>>> import numpy as np
>>> np.set_printoptions(suppress=True, linewidth=200)
>>> feats = np.array([[-0.5, -0.4, 0.9, -0.6, -0.2, 1.0, -0.5, -1.3],
...     [-0.58, -0.51, 0.82, -1.12, -0.27, 0.87, -0.5, -1.43],
...     [0.3, 0.2, -2.2, 0.1, 1.9, 0.5, -0.9, -0.2],
...     [1.8, -0.8, 0.1, 0.8, 0.9, 0.3, 1.3, 0.6]])
>>> f = np.array([-2, 3])
>>> print(np.round(np.convolve(feats[0], f), 2))
[ 1.  -0.7 -3.   3.9 -1.4 -2.6  4.   1.1 -3.9]
>>> print(np.polyval(f, feats[0]))
[4.  3.8 1.2 4.2 3.4 1.  4.  5.6]
>>> data = np.load("block16.npy")
>>> print(data)
[[ 2. -3.  0.  0.  0.  0.  0.  0.  0.]
 [-3.  1. -3.  0.  0.  0.  0.  0.  0.]
 [ 0. -3.  1. -3.  0.  0.  0.  0.  0.]
 [ 0.  0. -3.  0. -3.  0.  0.  0.  0.]
 [ 0.  0.  0. -3.  1. -3.  0.  0.  0.]
 [ 0.  0.  0.  0. -3. -1. -3.  0.  0.]
 [ 0.  0.  0.  0.  0. -3. -2. -3.  0.]
 [ 0.  0.  0.  0.  0.  0. -3.  1. -3.]
 [ 0.  0.  0.  0.  0.  0.  0. -3. -1.]]
>>> Y = data[0, 0] * data[1:] - np.outer(data[1:, 0], data[0])
>>> print(Y)
[[ 0. -7. -6.  0.  0.  0.  0.  0.  0.]
 [ 0. -6.  2. -6.  0.  0.  0.  0.  0.]
 [ 0.  0. -6.  0. -6.  0.  0.  0.  0.]
 [ 0.  0.  0. -6.  2. -6.  0.  0.  0.]
 [ 0.  0.  0.  0. -6. -2. -6.  0.  0.]
 [ 0.  0.  0.  0.  0. -6. -4. -6.  0.]
 [ 0.  0.  0.  0.  0.  0. -6.  2. -6.]
 [ 0.  0.  0.  0.  0.  0.  0. -6. -2.]]
>>> print(np.flatnonzero(~Y.round(6).any(axis=1)))
[]
>>> F = np.array([[-1.0, 0.0, 0.0, 0.0, 0.0, 0.0],
...     [0.0, -1.0, -2.0, 0.0, -2.0, -2.0],
...     [0.0, -2.0, -1.0, 0.0, -2.0, -2.0],
...     [0.0, 0.0, 0.0, -1.0, 0.0, 0.0],
...     [0.0, -2.0, -2.0, 0.0, -1.0, -2.0],
...     [0.0, -2.0, -2.0, 0.0, -2.0, -1.0]])
>>> Y = np.linalg.inv(F)
>>> print(np.round(np.linalg.slogdet(F)[0], 2))
-1.0
>>> print(np.allclose(Y, F.T))
False
>>> print(Y.round(2))
[[-1.   -0.   -0.   -0.   -0.   -0.  ]
 [-0.    0.71 -0.29 -0.   -0.29 -0.29]
 [-0.   -0.29  0.71 -0.   -0.29 -0.29]
 [-0.   -0.   -0.   -1.   -0.   -0.  ]
 [ 0.   -0.29 -0.29  0.    0.71 -0.29]
 [ 0.   -0.29 -0.29  0.   -0.29  0.71]]
>>> print((np.abs(Y) > 1e-9).astype(int))
[[1 0 0 0 0 0]
 [0 1 1 0 1 1]
 [0 1 1 0 1 1]
 [0 0 0 1 0 0]
 [0 1 1 0 1 1]
 [0 1 1 0 1 1]]
>>> print(np.round(np.linalg.det(F) * Y, 2))
[[ 7.  0.  0.  0.  0.  0.]
 [ 0. -5.  2.  0.  2.  2.]
 [ 0.  2. -5.  0.  2.  2.]
 [ 0.  0.  0.  7.  0.  0.]
 [-0.  2.  2. -0. -5.  2.]
 [-0.  2.  2. -0.  2. -5.]]
>>> print(round(float(np.linalg.norm(F[1] - F[4])), 2))
1.41
>>> print(round(float(np.linalg.norm(F, "nuc")), 2))
12.0
>>> print(np.linalg.norm(F, axis=1).argmax())
1
>>> print(round(float(np.linalg.norm(F) ** 2 / np.linalg.norm(F, 2) ** 2), 2))
1.1
>>> X = np.load("test11.npy")
>>> print(X)
[[1 4 0 0 0 0]
 [2 0 0 0 0 0]
 [2 2 0 0 0 0]
 [0 0 1 4 0 0]
 [0 0 2 0 0 0]
 [0 0 2 2 0 0]
 [0 0 0 0 1 4]
 [0 0 0 0 2 0]
 [0 0 0 0 2 2]]
>>> rng = np.random.default_rng(4110)
>>> Y = X + rng.integers(-2, 3, (9, 3)) @ rng.integers(-2, 3, (3, 6))
>>> print(Y)
[[ 0  6 -1 -2  0  0]
 [-1  2  1 -3  0 -1]
 [ 3  0  1 -4  2 -2]
 [ 8 -4 -3  2  3  0]
 [-4  0  6  4 -2  0]
 [ 2  0  0 -3  2 -1]
 [ 1 -2  1 -7  4  1]
 [ 7  2 -9 -1  3  3]
 [ 1 -2  1 -4  4  0]]
>>> print(np.abs(Y - X).sum(axis=1))
[ 6 10 12 21 14 12 17 23 12]
>>> print(Y.reshape(2, -1))
[[ 0  6 -1 -2  0  0 -1  2  1 -3  0 -1  3  0  1 -4  2 -2  8 -4 -3  2  3  0 -4  0  6]
 [ 4 -2  0  2  0  0 -3  2 -1  1 -2  1 -7  4  1  7  2 -9 -1  3  3  1 -2  1 -4  4  0]]
>>> print(Y.ravel(order="F"))
[ 0 -1  3  8 -4  2  1  7  1  6  2  0 -4  0  0 -2  2 -2 -1  1  1 -3  6  0  1 -9  1 -2 -3 -4  2  4 -3 -7 -1 -4  0  0  2  3 -2  2  4  3  4  0 -1 -2  0  0 -1  1  3  0]
>>> Y.reshape(9, 7)
Traceback (most recent call last):
  File "<python-input-30>", line 1, in <module>
    Y.reshape(9, 7)
    ~~~~~~~~~^^^^^^
ValueError: cannot reshape array of size 54 into shape (9,7)
>>> blk = Y.reshape(9, 2, -1)
>>> print(blk.transpose(1, 0, 2))
[[[ 0  6 -1]
  [-1  2  1]
  [ 3  0  1]
  [ 8 -4 -3]
  [-4  0  6]
  [ 2  0  0]
  [ 1 -2  1]
  [ 7  2 -9]
  [ 1 -2  1]]

 [[-2  0  0]
  [-3  0 -1]
  [-4  2 -2]
  [ 2  3  0]
  [ 4 -2  0]
  [-3  2 -1]
  [-7  4  1]
  [-1  3  3]
  [-4  4  0]]]
>>> print(blk.shape)
(9, 2, 3)
>>> print(np.swapaxes(blk, 1, 2)[4])
[[-4  4]
 [ 0 -2]
 [ 6  0]]
>>> print(np.einsum("ihd,ihd->ih", blk, blk))
[[ 37   4]
 [  6  10]
 [ 10  24]
 [ 89  13]
 [ 52  20]
 [  4  14]
 [  6  66]
 [134  19]
 [  6  32]]
>>> print(np.round(np.linalg.norm(X, axis=0), 2))
[3.   4.47 3.   4.47 3.   4.47]
>>> print(np.round(np.linalg.norm(X, axis=1), 2))
[4.12 2.   2.83 4.12 2.   2.83 4.12 2.   2.83]
>>> print(round(np.linalg.norm(X) ** 2 / np.linalg.norm(X, 2) ** 2, 2))
3.59
>>> print(np.round(np.linalg.norm(feats, axis=0), 2))
[1.98 1.05 2.52 1.5  2.13 1.45 1.73 2.03]
>>> print(np.round(np.linalg.norm(feats, axis=1), 2))
[2.14 2.38 3.11 2.73]
>>> print(np.round(np.linalg.norm(feats[3] - feats[1]), 2))
4.36
>>> print(np.round(np.linalg.norm(feats, 2), 2))
3.72
>>> print(np.linalg.norm(feats, axis=1).argmax())
2
>>> print(np.round(np.linalg.norm(feats[3], 1), 2), round(np.linalg.norm(feats[3], np.inf), 2))
6.6 1.8
>>> K = np.array([[1.6, -0.3, -0.1, -0.2, 1.1, -0.4, -0.2, 0.0],
...     [1.55, -0.23, -0.2, -0.3, 0.88, -0.48, -0.09, 0.32],
...     [-0.1, -1.3, 0.8, 0.3, 0.0, 0.1, -1.3, 0.4],
...     [-1.4, -0.8, -0.6, -0.4, -0.6, 0.1, -0.2, 0.9],
...     [1.6, -2.1, 0.0, 0.0, 1.2, 1.1, -0.1, -1.1]])
>>> gram = K.T @ K
>>> print((K @ K.T).shape)
(5, 5)
>>> print(np.round(np.linalg.eigvalsh(gram)[::-1], 2) + 0)
[16.04  6.58  2.84  1.79  0.03  0.    0.    0.  ]
>>> print(np.round(np.linalg.svd(K, compute_uv=False) ** 2, 2))
[16.04  6.58  2.84  1.79  0.03]
>>> print(np.allclose(gram, gram.T))
True
>>> Y = np.array([[2, -2, 1],
...     [-3, 1, -1],
...     [-1, 1, 1],
...     [0, 2, -3],
...     [-3, -2, 2],
...     [0, -1, -2],
...     [0, 0, 2],
...     [3, 1, 2]])
>>> print(np.round(np.einsum("ij,ij->i", feats, feats), 2))
[4.56 5.65 9.69 7.48]
>>> print(np.round(np.einsum("ij->j", feats), 2))
[ 1.02 -1.51 -0.38 -0.82  2.33  2.67 -0.6  -2.33]
>>> print(round(np.linalg.norm(K[4] - K[3]), 2))
4.41
>>> print(np.round(np.linalg.norm(K, axis=0), 2))
[3.08 2.62 1.02 0.62 1.95 1.27 1.34 1.51]
>>> print(round(np.linalg.norm(K) ** 2 / np.linalg.norm(K, 2) ** 2, 2))
1.7
>>> print(round(float(np.linalg.norm(K, 2)), 2))
4.01
